$ ipython --no-banner

In [1]: import numpy as np

In [2]: import numpy.linalg as la

In [3]: np.set_printoptions(precision=2, suppress=True, linewidth=120)

In [4]: def tidy(a):
   ...:     return np.round(a, 2) + 0
   ...: 

In [5]: A = np.array([[2, -2, 3, 0, -2, 1, 1],
   ...:     [1, 2, -2, 3, 0, -2, 1],
   ...:     [1, 1, 2, -2, 3, 0, -2],
   ...:     [-2, 1, 1, 2, -2, 3, 0],
   ...:     [0, -2, 1, 1, 2, -2, 3],
   ...:     [3, 0, -2, 1, 1, 2, -2],
   ...:     [-2, 3, 0, -2, 1, 1, 2]])

In [6]: A
Out[6]: 
array([[ 2, -2,  3,  0, -2,  1,  1],
       [ 1,  2, -2,  3,  0, -2,  1],
       [ 1,  1,  2, -2,  3,  0, -2],
       [-2,  1,  1,  2, -2,  3,  0],
       [ 0, -2,  1,  1,  2, -2,  3],
       [ 3,  0, -2,  1,  1,  2, -2],
       [-2,  3,  0, -2,  1,  1,  2]])

In [7]: rng = np.random.default_rng(14)

In [8]: M2 = A + rng.integers(-2, 3, (7, 4)) @ rng.integers(-2, 3, (4, 7))

In [9]: M2
Out[9]: 
array([[ -2,   4,   7,   4,   1,   5,  -3],
       [  1,   8, -10,   0,   0,  -4,   3],
       [  2,   0,  -2,  -1,   6,   1,  -3],
       [ -2,   3,  -7,   1,   1,   3,   0],
       [  1,  -1,   5,   1,  -1,  -3,   4],
       [  4,   0,  12,   6,  -2,   4,  -4],
       [ -5,  11,  -2,  -3,   1,   1,   2]])

In [10]: np.abs(M2 - A).sum(axis=1)
Out[10]: array([29, 21, 12, 14, 11, 27, 14])

In [11]: tidy(la.svd(M2 - A, compute_uv=False))
Out[11]: array([21.24, 12.9 ,  8.39,  2.79,  0.  ,  0.  ,  0.  ])

In [12]: la.matrix_rank(M2 - A, tol=1e-8)
Out[12]: np.int64(4)

In [13]: arr = np.load("dump.npy")

In [14]: arr
Out[14]: 
array([[-0.2, -0.5,  6.9,  1.1,  1.1,  1.4, -0.5,  0.9],
       [ 0.6,  0.1, -3. ,  1.7, -0.2, -0.8, -0.8,  0.5],
       [ 0.1, -0.8, -0.9,  1. ,  2.3, -0.4,  1. ,  0.5],
       [-1.2, -0.4,  1.2,  0.9, -1.5, -0.3, -1.4, -0.6],
       [ 0.2, -1.6, -1.5,  0.1,  0.8, -0.3,  0.2,  0.4],
       [ 0.1,  0. , -1.5, -0.3, -1. ,  0.2,  0. , -1.1],
       [ 1.3,  0. , -2.4, -0.1,  0.7, -0.6,  1.3,  0.3],
       [-0.7, -0.6,  0.3, -1.3, -0.6, -0.1,  0.2,  0.7],
       [-0.9,  1.3, -1.5, -0.5,  1.7,  2.3, -0.5,  0.6]])

In [15]: M2 = arr + rng.integers(-2, 3, (9, 7)) @ rng.integers(-2, 3, (7, 8))

In [16]: tidy(M2)
Out[16]: 
array([[ -9.2,   9.5,  10.9,  10.1,   1.1,  -4.6,  -6.5,  -7.1],
       [ 12.6,  -3.9, -15. ,  -1.3,  -4.2,   6.2,   1.2,   1.5],
       [  3.1,   3.2,   6.1,   4. ,  -3.7,  -3.4,  -2. ,  -1.5],
       [ -5.2,   5.6,   2.2,  -3.1,  -5.5,   6.7,  -7.4,  -0.6],
       [ -7.8,  -3.6,  -6.5,   9.1,  -3.2,   7.7,  15.2,  -4.6],
       [  2.1,   2. ,  -3.5,   3.7, -10. ,  -4.8,   0. ,  -2.1],
       [ 10.3, -13. , -10.4,  -8.1,  -0.3,   5.4,   1.3,   2.3],
       [ -2.7, -12.6,  -5.7, -10.3,   4.4,  -0.1,  -4.8,   2.7],
       [ -7.9,  -3.7,  -9.5,  -2.5,   9.7,   9.3,   6.5,   1.6]])

In [17]: tidy(la.svd(M2 - arr, compute_uv=False))
Out[17]: array([36.34, 25.83, 20.6 , 13.13, 10.48,  8.23,  5.28,  0.  ])

In [18]: W1 = np.array([[2, 3, -2, 0, 2],
    ...:     [2, 1, 2, -3, 3],
    ...:     [1, -2, -3, -2, 2],
    ...:     [-2, 0, 0, 0, 2],
    ...:     [-2, 3, 2, 3, -3],
    ...:     [-2, -2, 1, 3, -3],
    ...:     [-3, 0, 0, 1, -3],
    ...:     [-3, 3, -3, 0, 3]])

In [19]: c = np.array([3, 3, 3, 0, 0])

In [20]: H = np.maximum(M2 @ W1 + c, 0)

In [21]: (H > 0).astype(int)
Out[21]: 
array([[1, 0, 1, 0, 1],
       [0, 1, 1, 1, 0],
       [1, 0, 0, 0, 1],
       [1, 0, 1, 0, 1],
       [0, 0, 1, 1, 0],
       [1, 0, 0, 0, 1],
       [0, 1, 0, 1, 0],
       [0, 1, 1, 1, 0],
       [0, 1, 1, 1, 0]])

In [22]: tidy((H > 0).mean(axis=0))
Out[22]: array([0.44, 0.44, 0.67, 0.56, 0.44])

In [23]: Z = np.array([[0, 3, 3], [3, 2, 2], [0, 3, 2], [3, 2, 3], [2, 2, 0]])

In [24]: W1 @ Z
Out[24]: 
array([[ 13,  10,   8],
       [  0,  14,   3],
       [ -8, -10, -13],
       [  4,  -2,  -6],
       [ 12,   6,  13],
       [ -3,  -7,   1],
       [ -3, -13,  -6],
       [ 15,  -6,  -9]])

In [25]: (H @ Z).round(6).argmax(axis=1)
Out[25]: array([1, 0, 1, 1, 2, 1, 0, 0, 2])

In [26]: x0 = np.array([2, 3, 0, 2, 5, 1, 5, 1])

In [27]: target = arr @ x0

In [28]: tidy(la.solve(arr.T @ arr, arr.T @ target))
Out[28]: array([2., 3., 0., 2., 5., 1., 5., 1.])

In [29]: tidy(la.lstsq(arr, target)[0])
Out[29]: array([2., 3., 0., 2., 5., 1., 5., 1.])

In [30]: target = target + 0.3 * rng.normal(size=9)

In [31]: tidy(target)
Out[31]: array([  6.01,  -0.43,  16.33, -17.76,   0.72,  -6.72,  12.26,  -7.36,   9.99])

In [32]: c, *_ = la.lstsq(arr, target)

In [33]: tidy(arr.T @ (target - arr @ c))
Out[33]: array([0., 0., 0., 0., 0., 0., 0., 0.])

In [34]: P = arr @ la.solve(arr.T @ arr, arr.T)

In [35]: tidy(np.trace(P))
Out[35]: np.float64(8.0)

In [36]: tidy(np.diag(P))
Out[36]: array([1.  , 0.93, 0.95, 0.72, 0.97, 0.89, 0.6 , 0.97, 0.98])

In [37]: np.allclose(P @ P, P)
Out[37]: True

In [38]: tidy(P @ arr[:, 1])
Out[38]: array([-0.5,  0.1, -0.8, -0.4, -1.6,  0. ,  0. , -0.6,  1.3])

In [39]: tidy(la.eigvalsh(P))
Out[39]: array([0., 1., 1., 1., 1., 1., 1., 1., 1.])

In [40]: W0 = np.load("block2.npy")

In [41]: W0
Out[41]: 
array([[ 0.12, -0.57, -0.35,  1.94,  1.07, -0.17],
       [-1.24,  0.66,  2.82, -2.57,  2.97,  1.38],
       [ 0.76,  0.32, -0.25,  2.3 , -2.79, -1.62],
       [-1.95, -1.87, -3.52,  1.76,  1.47, -1.33],
       [-0.03,  0.11, -0.3 , -2.57,  4.52,  1.69],
       [ 1.69, -0.71, -1.39,  0.61,  0.95, -2.39],
       [-1.51,  1.96,  0.3 ,  1.79,  1.95, -0.06],
       [ 1.63, -0.81,  2.39, -1.4 ,  0.16,  2.35],
       [ 0.2 ,  3.52, -2.44,  3.71,  0.91, -3.54]])

In [42]: x0 = np.array([-1, 4, -2, -4, -5, -4])

In [43]: target = W0 @ x0

In [44]: tidy(la.pinv(W0) @ W0)
Out[44]: 
array([[1., 0., 0., 0., 0., 0.],
       [0., 1., 0., 0., 0., 0.],
       [0., 0., 1., 0., 0., 0.],
       [0., 0., 0., 1., 0., 0.],
       [0., 0., 0., 0., 1., 0.],
       [0., 0., 0., 0., 0., 1.]])

In [45]: tidy(la.lstsq(W0, target)[0])
Out[45]: array([-1.,  4., -2., -4., -5., -4.])

In [46]: tidy(target)
Out[46]: array([-14.13, -11.85,  12.25,  -7.56, -18.01,   0.62,  -7.92, -14.25,  13.53])

In [47]: tidy(la.solve(W0.T @ W0, W0.T @ target))
Out[47]: array([-1.,  4., -2., -4., -5., -4.])

In [48]: target = target + 0.02 * rng.normal(size=9)

In [49]: tidy(target)
Out[49]: array([-14.13, -11.85,  12.27,  -7.55, -18.02,   0.62,  -7.91, -14.22,  13.53])

In [50]: c, *_ = la.lstsq(W0, target)

In [51]: tidy(W0.T @ (target - W0 @ c))
Out[51]: array([0., 0., 0., 0., 0., 0.])

In [52]: M2 = np.c_[W0[:, :2] @ np.array([[1, 2], [2, -2]]), np.array([0, 2, 0, 3, 3, 2, 3, 0, 0])]

In [53]: tidy(M2)
Out[53]: 
array([[-1.02,  1.38,  0.  ],
       [ 0.08, -3.8 ,  2.  ],
       [ 1.4 ,  0.88,  0.  ],
       [-5.69, -0.16,  3.  ],
       [ 0.19, -0.28,  3.  ],
       [ 0.27,  4.8 ,  2.  ],
       [ 2.41, -6.94,  3.  ],
       [ 0.01,  4.88,  0.  ],
       [ 7.24, -6.64,  0.  ]])

In [54]: la.matrix_rank(np.c_[W0, M2])
Out[54]: np.int64(7)

In [55]: tidy(la.lstsq(W0, M2[:, 0])[0])
Out[55]: array([1., 2., 0., 0., 0., 0.])

In [56]: ang = np.radians(45)

In [57]: r_ = np.eye(6)

In [58]: r_[3, 3] = r_[0, 0] = np.cos(ang)

In [59]: r_[3, 0], r_[0, 3] = -np.sin(ang), np.sin(ang)

In [60]: tidy(r_)
Out[60]: 
array([[ 0.71,  0.  ,  0.  ,  0.71,  0.  ,  0.  ],
       [ 0.  ,  1.  ,  0.  ,  0.  ,  0.  ,  0.  ],
       [ 0.  ,  0.  ,  1.  ,  0.  ,  0.  ,  0.  ],
       [-0.71,  0.  ,  0.  ,  0.71,  0.  ,  0.  ],
       [ 0.  ,  0.  ,  0.  ,  0.  ,  1.  ,  0.  ],
       [ 0.  ,  0.  ,  0.  ,  0.  ,  0.  ,  1.  ]])

In [61]: M2 = W0 @ r_.T

In [62]: tidy(np.abs(M2 - W0).max(axis=0))
Out[62]: array([2.56, 0.  , 0.  , 1.63, 0.  , 0.  ])

In [63]: np.allclose(W0 @ W0.T, M2 @ M2.T)
Out[63]: True

In [64]: tidy(la.det(r_)), tidy(np.trace(r_))
Out[64]: (np.float64(1.0), np.float64(5.41))

In [65]: np.allclose(r_ @ r_.T, r_.T @ r_)
Out[65]: True

In [66]: tidy((r_ + r_.T) / 2)
Out[66]: 
array([[0.71, 0.  , 0.  , 0.  , 0.  , 0.  ],
       [0.  , 1.  , 0.  , 0.  , 0.  , 0.  ],
       [0.  , 0.  , 1.  , 0.  , 0.  , 0.  ],
       [0.  , 0.  , 0.  , 0.71, 0.  , 0.  ],
       [0.  , 0.  , 0.  , 0.  , 1.  , 0.  ],
       [0.  , 0.  , 0.  , 0.  , 0.  , 1.  ]])

In [67]: tidy(np.abs(la.eigvals(r_)).max())
Out[67]: np.float64(1.0)

In [68]: tidy(la.det(r_))
Out[68]: np.float64(1.0)

In [69]: P = W0 @ la.solve(W0.T @ W0, W0.T)

In [70]: tidy(la.eigvalsh(P))
Out[70]: array([0., 0., 0., 1., 1., 1., 1., 1., 1.])

In [71]: tidy(np.diag(P))
Out[71]: array([0.57, 0.87, 0.28, 0.79, 0.75, 0.84, 0.54, 0.57, 0.79])

In [72]: tidy(P)
Out[72]: 
array([[ 0.57, -0.04,  0.09,  0.2 , -0.03,  0.13,  0.27,  0.32, -0.01],
       [-0.04,  0.87, -0.12, -0.1 , -0.03,  0.14,  0.21, -0.09, -0.13],
       [ 0.09, -0.12,  0.28, -0.1 , -0.39,  0.08,  0.  ,  0.02,  0.08],
       [ 0.2 , -0.1 , -0.1 ,  0.79,  0.03,  0.05,  0.05, -0.28, -0.14],
       [-0.03, -0.03, -0.39,  0.03,  0.75,  0.03, -0.01,  0.13,  0.1 ],
       [ 0.13,  0.14,  0.08,  0.05,  0.03,  0.84, -0.26,  0.02,  0.13],
       [ 0.27,  0.21,  0.  ,  0.05, -0.01, -0.26,  0.54,  0.02,  0.24],
       [ 0.32, -0.09,  0.02, -0.28,  0.13,  0.02,  0.02,  0.57, -0.19],
       [-0.01, -0.13,  0.08, -0.14,  0.1 ,  0.13,  0.24, -0.19,  0.79]])
